% ipython --no-banner

In [1]: import numpy as np

In [2]: import numpy.linalg as la

In [3]: np.set_printoptions(precision=2, suppress=True, linewidth=100, sign=" ")

In [4]: E = np.loadtxt("sample17.csv", delimiter=",")

In [5]: print(E)
[[ 1. -1.  1. -1.  1. -1.  1. -1.]
 [ 1. -1. -1.  1.  1. -1. -1.  1.]]

In [6]: M2 = E / la.norm(E, axis=1, keepdims=True)

In [7]: G = M2 @ M2.T

In [8]: print((np.abs(G) > 0.9).astype(int))
[[ 1  0]
 [ 0  1]]

In [9]: print(G[1].round(2) + 0)
[ 0.  1.]

In [10]: r0 = np.array([1, -3, 1])

In [11]: print(np.convolve(E[1], r0))
[ 1. -4.  3.  3. -3. -3.  3.  3. -4.  1.]

In [12]: print(np.array([np.convolve(row, r0, "same") for row in E]))
[[-4.  5. -5.  5. -5.  5. -5.  4.]
 [-4.  3.  3. -3. -3.  3.  3. -4.]]

In [13]: print(np.polyval(r0, E[1]))
[-1.  5.  5. -1. -1.  5.  5. -1.]

In [14]: x0 = np.array([-2, 0, -6, -3, 2, 7, -7, -2])

In [15]: h = np.maximum(E @ x0, 0)

In [16]: print(np.maximum(E @ x0, 0) - np.maximum(-E @ x0, 0))
[-15.   1.]

In [17]: print(E.T @ h)
[ 1. -1. -1.  1.  1. -1. -1.  1.]

In [18]: print(np.maximum(E @ (3 * x0), 0))
[ 0.  3.]

In [19]: print(E * (h > 1e-9)[:, None])
[[ 0. -0.  0. -0.  0. -0.  0. -0.]
 [ 1. -1. -1.  1.  1. -1. -1.  1.]]

In [20]: print(np.tanh(E @ x0))
[-1.    0.76]

In [21]: Uu, sigma, VT = la.svd(E, full_matrices=False)

In [22]: print(Uu.T @ Uu)
[[ 1.  0.]
 [ 0.  1.]]

In [23]: print((sigma > 1e-8).sum())
2

In [24]: print(Uu.shape, sigma.shape, VT.shape)
(2, 2) (2,) (2, 8)

In [25]: print(np.sqrt((sigma ** 2).sum()), round(la.norm(E), 2))
4.0 4.0

In [26]: print(sigma / sigma[0])
[ 1.  1.]

In [27]: print(np.allclose(Uu * sigma @ VT, E))
True

In [28]: print(np.cumsum(sigma ** 2) / np.sum(sigma ** 2))
[ 0.5  1. ]

In [29]: print(np.round(Uu.T @ E @ VT.T, 2) + 0)
[[ 2.83  0.  ]
 [ 0.    2.83]]

In [30]: X = np.array([[0, 0, 6, 0], [0, -3, 0, 0], [0, 0, 0, 9], [-1, 0, 0, 0]])

In [31]: M2 = X ** -1
Traceback (most recent call last):
  Cell In[31], line 1
    M2 = X ** -1
ValueError: Integers to negative integer powers are not allowed.


In [32]: M2 = la.inv(X)

In [33]: print(la.det(X) * M2)
[[  -0.   -0.   -0. -162.]
 [  -0.  -54.   -0.   -0.]
 [  27.    0.    0.    0.]
 [   0.    0.   18.    0.]]

In [34]: print(la.inv(M2))
[[ 0.  0.  6.  0.]
 [-0. -3. -0. -0.]
 [ 0.  0.  0.  9.]
 [-1. -0. -0. -0.]]

In [35]: print(round(la.cond(X), 2))
9.0

In [36]: print(np.round(la.det(X) * la.det(M2), 2))
1.0

In [37]: print(round(float(la.slogdet(X)[0]), 2))
1.0
